>>> import numpy as np
>>> np.set_printoptions(precision=2, suppress=True, linewidth=140, floatmode="fixed")
>>> tidy = lambda a: np.round(a, 2) + 0
>>> Y = np.array([[0, 4, 1, 2, 3, 5, 5, 2, 1, 3, 1],
...     [3, 1, 3, 4, 3, 4, 1, 3, 5, 4, 0],
...     [5, 0, 0, 2, 3, 0, 0, 0, 4, 1, 1],
...     [1, 2, 5, 0, 2, 2, 2, 0, 3, 4, 0],
...     [5, 2, 5, 2, 5, 1, 2, 2, 4, 2, 3],
...     [5, 4, 3, 0, 4, 2, 5, 4, 3, 5, 4],
...     [0, 5, 0, 5, 0, 2, 3, 0, 3, 4, 5],
...     [1, 4, 3, 1, 0, 4, 1, 0, 0, 2, 1],
...     [1, 4, 4, 2, 1, 1, 4, 2, 2, 1, 5],
...     [5, 5, 0, 3, 4, 2, 1, 4, 1, 2, 4],
...     [1, 2, 5, 2, 1, 1, 3, 0, 5, 2, 5]])
>>> A = Y + Y.T
>>> print(A)
[[ 0  7  6  3  8 10  5  3  2  8  2]
 [ 7  2  3  6  5  8  6  7  9  9  2]
 [ 6  3  0  7  8  3  0  3  8  1  6]
 [ 3  6  7  0  4  2  7  1  5  7  2]
 [ 8  5  8  4 10  5  2  2  5  6  4]
 [10  8  3  2  5  4  7  8  4  7  5]
 [ 5  6  0  7  2  7  6  1  7  5  8]
 [ 3  7  3  1  2  8  1  0  2  6  1]
 [ 2  9  8  5  5  4  7  2  4  2 10]
 [ 8  9  1  7  6  7  5  6  2  4  6]
 [ 2  2  6  2  4  5  8  1 10  6 10]]
>>> print(np.all(np.linalg.eigvalsh(A) > 0))
False
>>> Y = A / np.sqrt((A ** 2).mean(axis=1, keepdims=True))
>>> print(tidy(np.linalg.norm(Y, axis=1)))
[3.32 3.32 3.32 3.32 3.32 3.32 3.32 3.32 3.32 3.32 3.32]
>>> print(tidy(Y[4]))
[1.36 0.85 1.36 0.68 1.70 0.85 0.34 0.34 0.85 1.02 0.68]
>>> w, vecs = np.linalg.eigh(A)
>>> x = np.array([-3, 4, 1, -1, 0, 3, -4, -4, 5, 2, 5])
>>> print(x @ A @ x)
344
>>> mat = np.loadtxt("m.csv", delimiter=",")
>>> print(mat)
[[  6.00  -5.00  -4.00  -5.00  -4.00  -3.00   0.00   1.00   3.00  -7.00   4.00   5.00  -2.00]
 [ 12.00 -11.00  -9.00  -6.00  -9.00  -1.00  -4.00   9.00   4.00  -3.00  12.00  11.00  -4.00]
 [  8.00 -15.00   0.00 -15.00  -6.00   3.00   1.00  10.00  -2.00   4.00  20.00  16.00 -11.00]
 [ 17.00  -6.00   6.00 -11.00   3.00  11.00  -7.00   4.00   3.00  -4.00  18.00  19.00 -12.00]
 [ 18.00 -12.00   8.00 -20.00  -2.00  18.00 -16.00   4.00   2.00   3.00  20.00  14.00 -11.00]
 [ 27.00  -5.00   7.00 -13.00  -3.00  20.00 -20.00   6.00  11.00  10.00  18.00  12.00  -3.00]
 [ 29.00   0.00   7.00  -7.00   5.00  12.00 -16.00  12.00   3.00   4.00   9.00   8.00  -3.00]
 [ 32.00  -4.00   9.00 -10.00  13.00  12.00 -10.00   6.00   8.00   3.00   2.00   5.00 -10.00]
 [ 26.00  -5.00   3.00 -14.00  16.00  20.00  -3.00  15.00   2.00   6.00  -5.00   5.00 -18.00]
 [ 31.00  -8.00  -4.00 -13.00  20.00  16.00  -5.00  13.00  -7.00  -1.00  -8.00   0.00 -12.00]
 [ 29.00   0.00   4.00 -14.00  22.00  18.00   2.00   7.00  -7.00   7.00  -9.00  -6.00 -17.00]
 [ 24.00   1.00   6.00 -10.00  17.00  25.00   4.00  13.00  -5.00  -2.00 -15.00  -1.00 -21.00]
 [ 16.00  10.00   1.00 -11.00  14.00  32.00  -5.00  20.00 -14.00  -5.00 -22.00   3.00 -23.00]
 [ 17.00   7.00  10.00 -10.00   9.00  25.00 -13.00  17.00 -17.00   4.00 -15.00   7.00 -24.00]
 [ 25.00   4.00  12.00  -4.00  10.00  20.00 -19.00  20.00 -15.00  -1.00  -8.00  13.00 -28.00]
 [ 29.00  11.00   3.00  -4.00   3.00  29.00 -25.00  26.00  -6.00  -1.00   0.00  18.00 -27.00]
 [ 23.00   5.00   9.00  -7.00  -2.00  23.00 -22.00  21.00   0.00  -7.00  -8.00  17.00 -26.00]
 [ 23.00   2.00   7.00  -1.00 -10.00  28.00 -30.00  19.00   2.00 -15.00 -16.00  22.00 -30.00]
 [ 23.00   6.00   7.00  -7.00 -12.00  30.00 -28.00  24.00  -1.00 -14.00 -13.00  30.00 -36.00]
 [ 32.00   2.00  15.00 -12.00 -18.00  39.00 -25.00  26.00   1.00 -12.00 -11.00  33.00 -36.00]
 [ 34.00  11.00  15.00 -12.00 -18.00  34.00 -30.00  23.00  -7.00 -20.00  -4.00  38.00 -31.00]
 [ 37.00   8.00   7.00 -12.00 -24.00  34.00 -38.00  26.00 -15.00 -24.00  -2.00  37.00 -26.00]
 [ 32.00   9.00   6.00 -13.00 -30.00  33.00 -44.00  21.00  -9.00 -32.00   3.00  28.00 -31.00]
 [ 36.00  11.00  -2.00 -16.00 -38.00  29.00 -48.00  26.00 -16.00 -39.00   7.00  19.00 -36.00]
 [ 45.00  19.00 -11.00 -10.00 -42.00  34.00 -53.00  19.00  -8.00 -37.00  15.00  28.00 -45.00]
 [ 43.00  12.00 -19.00 -16.00 -46.00  26.00 -44.00  28.00  -5.00 -33.00  14.00  21.00 -36.00]
 [ 36.00  15.00 -12.00 -23.00 -54.00  27.00 -41.00  27.00  -3.00 -35.00  11.00  27.00 -38.00]
 [ 28.00  23.00  -4.00 -20.00 -59.00  33.00 -42.00  25.00  -1.00 -30.00   2.00  35.00 -34.00]
 [ 30.00  29.00  -8.00 -17.00 -64.00  40.00 -49.00  33.00  -1.00 -34.00   9.00  26.00 -33.00]
 [ 33.00  24.00  -2.00  -8.00 -56.00  39.00 -43.00  37.00  -6.00 -32.00  13.00  35.00 -41.00]]
>>> labels = mat[:, 5] > np.median(mat[:, 5])
>>> r0 = mat[labels].mean(axis=0) - mat[~labels].mean(axis=0)
>>> print(labels.astype(int))
[0 0 0 0 0 0 0 0 0 0 0 0 1 0 0 1 0 1 1 1 1 1 1 1 1 1 1 1 1 1]
>>> print(np.argsort(-np.abs(r0).round(6), kind="stable"))
[ 4  6  9 12 11  5  1  7  0  8  2 10  3]
>>> print(((mat - mat.mean(axis=0)) @ r0 > 0).astype(int))
[0 0 0 0 0 0 0 0 0 0 0 0 0 0 0 0 0 1 1 1 1 1 1 1 1 1 1 1 1 1]
>>> arr = np.load("dump.npy")
>>> print(arr)
[[ -2.46   0.38   0.88  -3.94]
 [ -5.05   0.55   1.64  -7.18]
 [  1.05  -0.46  -0.36   1.24]
 [ -2.82  -0.87   1.57  -7.84]
 [ -3.72  -0.11   1.67  -7.46]
 [  5.33   1.86  -3.66  17.15]
 [ -3.74   1.75   0.26  -0.22]
 [ -8.56   0.62   2.83 -13.01]
 [ 10.48  -1.18  -2.64  12.55]
 [ -4.39   0.65   0.81  -3.86]
 [ -3.08  -0.18   0.73  -4.69]
 [ -2.40   1.89  -0.66   3.41]
 [ -7.58   0.77   2.37 -11.35]
 [ -4.66   2.26   0.43  -0.87]
 [  7.39  -0.65  -1.75   8.75]
 [  2.46  -1.67   0.15  -1.25]
 [-13.12   0.86   4.16 -19.10]
 [  2.59  -0.09  -0.42   2.94]
 [  0.81   0.94  -0.90   4.44]
 [ -2.95   0.71   1.33  -4.85]
 [  3.83  -1.00  -0.19   1.99]
 [  1.98   0.53  -1.02   5.55]
 [  7.76  -1.09  -1.92   8.89]
 [ -1.78   0.64  -0.13   0.41]
 [ -1.82   1.16  -0.65   2.45]
 [ -3.99   0.61   0.90  -4.19]
 [ -2.28   1.04  -0.33   1.29]
 [ -5.38  -0.54   2.81 -12.80]
 [  2.32  -0.06  -0.86   4.02]
 [  5.29  -1.33  -0.80   3.67]
 [ 11.10  -0.20  -4.30  20.21]
 [ 10.89   0.85  -4.52  21.68]
 [  3.90   0.28  -2.50  10.46]
 [ -3.45   0.07   1.44  -6.75]
 [ -1.83   0.07  -0.57   0.89]
 [ -6.57   1.10   1.63  -7.61]
 [  1.55   0.30  -0.81   3.47]
 [-12.94   0.33   4.39 -20.50]
 [ -5.68   0.62   1.62  -7.57]
 [  5.92   0.59  -1.70   9.33]
 [  2.17  -0.56  -0.38   1.61]
 [-12.18  -0.04   4.82 -22.35]
 [ -4.00   0.59   1.78  -7.17]
 [ -3.61   0.69   1.14  -4.64]
 [ -3.31   0.02   1.09  -5.29]
 [ -2.32  -0.06   0.91  -3.84]
 [  1.88  -1.32   0.36  -2.08]]
>>> gram = np.cov(arr, rowvar=False)
>>> print(tidy(np.corrcoef(arr.T)))
[[ 1.00 -0.36 -0.93  0.93]
 [-0.36  1.00  0.05 -0.03]
 [-0.93  0.05  1.00 -1.00]
 [ 0.93 -0.03 -1.00  1.00]]
>>> print(np.argsort(-arr.std(axis=0).round(6), kind="stable"))
[3 0 2 1]
>>> print(tidy(arr.std(axis=0)))
[5.68 0.87 1.99 9.30]
>>> W2 = arr[[20, 17]].astype(float)
>>> for _ in range(6):
...     labels = np.linalg.norm(arr[:, None] - W2, axis=-1).argmin(axis=1)
...     W2 = np.array([arr[labels == j].mean(axis=0) for j in range(2)])
... 
>>> print(labels)
[0 0 1 0 0 1 0 0 1 0 0 1 0 0 1 1 0 1 1 0 1 1 1 1 1 0 1 0 1 1 1 1 1 0 1 0 1 0 0 1 1 0 0 0 0 0 1]
>>> print(tidy(W2[1] - W2[0]))
[ 8.73 -0.45 -3.07 14.10]
>>> K = np.load("arr.npy")
>>> print(tidy(K))
[[0.14 0.09 0.18 0.05 0.23 0.14 0.09 0.05 0.05]
 [0.09 0.18 0.05 0.23 0.05 0.18 0.00 0.05 0.18]
 [0.08 0.11 0.08 0.14 0.14 0.05 0.14 0.14 0.14]
 [0.11 0.22 0.11 0.17 0.00 0.11 0.00 0.00 0.28]
 [0.12 0.12 0.09 0.09 0.19 0.06 0.06 0.09 0.16]
 [0.09 0.03 0.15 0.15 0.12 0.18 0.09 0.03 0.15]
 [0.04 0.04 0.12 0.21 0.21 0.04 0.12 0.12 0.08]
 [0.04 0.12 0.12 0.17 0.08 0.08 0.08 0.25 0.04]
 [0.09 0.16 0.16 0.03 0.06 0.16 0.12 0.03 0.19]]
>>> print(tidy(K.sum(axis=0)))
[0.81 1.08 1.07 1.23 1.07 1.01 0.71 0.76 1.26]
>>> print(tidy(np.linalg.norm(K)))
1.14
>>> print(tidy(np.linalg.svd(K, compute_uv=False)))
[1.02 0.36 0.26 0.17 0.15 0.12 0.07 0.05 0.02]
>>> print(np.linalg.matrix_rank(K))
9
>>> w1 = np.array([[-6, -7, 8, 3, 0, -7],
...     [-2, -8, -9, -2, -3, 0],
...     [2, 4, 8, -3, -1, -4],
...     [-9, 2, -7, 9, -2, 2],
...     [5, -7, -9, 2, 3, -7],
...     [-3, 3, 5, 6, 7, 1],
...     [-9, -1, 0, -1, -3, -5],
...     [-2, 6, 4, 7, -4, 2],
...     [8, 0, 7, -1, -7, 5]])
>>> coef = np.array([3, 2, -9, -5, -5, -2])
>>> act = np.maximum(K @ w1 + coef, 0)
>>> print(np.linalg.matrix_rank(act))
2
>>> W2 = np.array([[0, 1, 0], [0, 0, 2], [2, 1, 2], [1, 1, 3], [3, 3, 1], [3, 3, 1]])
>>> print(tidy(act @ W2))
[[0.00 2.14 0.27]
 [0.00 1.18 2.09]
 [0.00 1.35 2.11]
 [0.00 2.50 1.11]
 [0.00 2.59 0.12]
 [0.00 1.73 3.64]
 [0.00 1.25 3.17]
 [0.00 0.50 5.25]
 [0.00 2.31 1.75]]
>>> left, sig, VT = np.linalg.svd(K, full_matrices=False)
>>> print(tidy(left.T @ K @ VT.T))
[[1.02 0.00 0.00 0.00 0.00 0.00 0.00 0.00 0.00]
 [0.00 0.36 0.00 0.00 0.00 0.00 0.00 0.00 0.00]
 [0.00 0.00 0.26 0.00 0.00 0.00 0.00 0.00 0.00]
 [0.00 0.00 0.00 0.17 0.00 0.00 0.00 0.00 0.00]
 [0.00 0.00 0.00 0.00 0.15 0.00 0.00 0.00 0.00]
 [0.00 0.00 0.00 0.00 0.00 0.12 0.00 0.00 0.00]
 [0.00 0.00 0.00 0.00 0.00 0.00 0.07 0.00 0.00]
 [0.00 0.00 0.00 0.00 0.00 0.00 0.00 0.05 0.00]
 [0.00 0.00 0.00 0.00 0.00 0.00 0.00 0.00 0.02]]
>>> print(tidy(sig / sig[0]))
[1.00 0.36 0.25 0.17 0.15 0.12 0.07 0.05 0.02]
>>> print(tidy(np.sqrt((sig ** 2).sum())), tidy(np.linalg.norm(K)))
1.14 1.14
>>> print(np.abs(left[:, 0]).round(6).argmax())
3
>>> print(tidy(np.abs(VT[0])))
[0.27 0.36 0.35 0.40 0.34 0.33 0.23 0.24 0.42]
>>> print(tidy(np.cumsum(sig ** 2) / np.sum(sig ** 2)))
[0.79 0.89 0.94 0.96 0.98 0.99 1.00 1.00 1.00]
